>>> import numpy as np
>>> from numpy import linalg as LA
>>> np.set_printoptions(precision=2, suppress=True, linewidth=200, legacy="1.25")
>>> A = np.load("data.npy")
>>> print(A)
[[ 3.97  1.74  0.53 -3.36  4.44 -2.32 -0.77 -1.09]
 [ 3.07  1.5  -0.61  6.16  2.87 -1.2  -0.66  1.53]
 [ 5.99  1.43  3.63 -1.9   2.03  0.53 -2.43 -0.08]
 [ 3.04 -0.65  2.44 -4.03  2.13 -0.6  -3.08 -0.1 ]
 [ 2.04 -0.84 -0.1   4.67  1.77 -2.37 -0.04  0.57]
 [ 5.87  0.2   3.46 -2.12  1.85  0.31 -3.87  1.34]
 [ 1.54  0.66 -0.15  2.54  3.76 -3.88 -3.06  0.42]
 [ 4.74  1.32  2.99 -2.27  3.71 -2.22 -3.55 -0.12]
 [ 3.84  2.64  2.43 -2.76  4.05  0.14 -3.81  0.46]
 [ 1.48  0.59  0.51  5.    1.65 -3.67 -1.31 -0.8 ]
 [ 2.54 -2.92 -1.34  4.09  2.64 -1.65 -1.89  1.25]
 [ 1.91  0.66  0.7   5.26  2.07 -1.52  0.11  1.08]
 [ 1.79  0.08 -0.11  3.99  1.23 -5.16 -2.89  1.2 ]
 [ 1.76  0.27  0.94  1.4   2.39 -2.5  -2.6   0.15]
 [ 4.18  0.03  0.57 -2.75  2.27 -1.15 -2.37 -1.03]
 [ 0.9  -0.39 -0.42  2.66  1.82 -4.3   0.22  0.9 ]
 [ 3.49  1.27  0.84  3.18  3.68 -3.65 -1.78  0.92]
 [ 4.7   2.2   1.63 -4.16  3.19 -0.4  -2.92 -1.36]
 [ 3.17 -0.74  0.84  3.85  0.61 -2.82  0.    1.28]
 [ 3.45  1.77  1.55 -2.01  2.3  -1.07 -2.42  0.79]]
>>> x = np.array([0, 3, 0, 3, 0, 1, 1, 0])
>>> y = A @ x
>>> print(np.round(LA.pinv(A) @ A, 2) + 0)
[[1. 0. 0. 0. 0. 0. 0. 0.]
 [0. 1. 0. 0. 0. 0. 0. 0.]
 [0. 0. 1. 0. 0. 0. 0. 0.]
 [0. 0. 0. 1. 0. 0. 0. 0.]
 [0. 0. 0. 0. 1. 0. 0. 0.]
 [0. 0. 0. 0. 0. 1. 0. 0.]
 [0. 0. 0. 0. 0. 0. 1. 0.]
 [0. 0. 0. 0. 0. 0. 0. 1.]]
>>> print(np.round(LA.solve(A.T @ A, A.T @ y), 2) + 0)
[0. 3. 0. 3. 0. 1. 1. 0.]
>>> print(np.round(LA.lstsq(A, y)[0], 2) + 0)
[0. 3. 0. 3. 0. 1. 1. 0.]
>>> rng = np.random.default_rng(58)
>>> y = y + 0.1 * rng.normal(size=20)
>>> print(y)
[ -8.01  21.13  -3.52 -17.86   9.    -9.34   2.73  -8.61  -4.07  11.76  -0.05  16.32   4.08  -0.16 -11.69   2.7    7.82  -9.18   6.54  -4.27]
>>> beta, *_ = LA.lstsq(A, y)
>>> print(np.round(A.T @ (y - A @ beta), 2) + 0)
[0. 0. 0. 0. 0. 0. 0. 0.]
>>> print(beta.round())
[-0.  3. -0.  3. -0.  1.  1.  0.]
>>> print(beta.round(2) + 0)
[ 0.    3.01 -0.03  3.    0.    1.    0.99  0.  ]
>>> print(round(float(LA.norm(y - A @ beta)), 2))
0.25
>>> print([round(float(LA.norm(LA.solve(A.T @ A + lam * np.eye(8), A.T @ y))), 2) for lam in (0, 1, 10, 100)])
[4.48, 4.34, 3.54, 1.83]
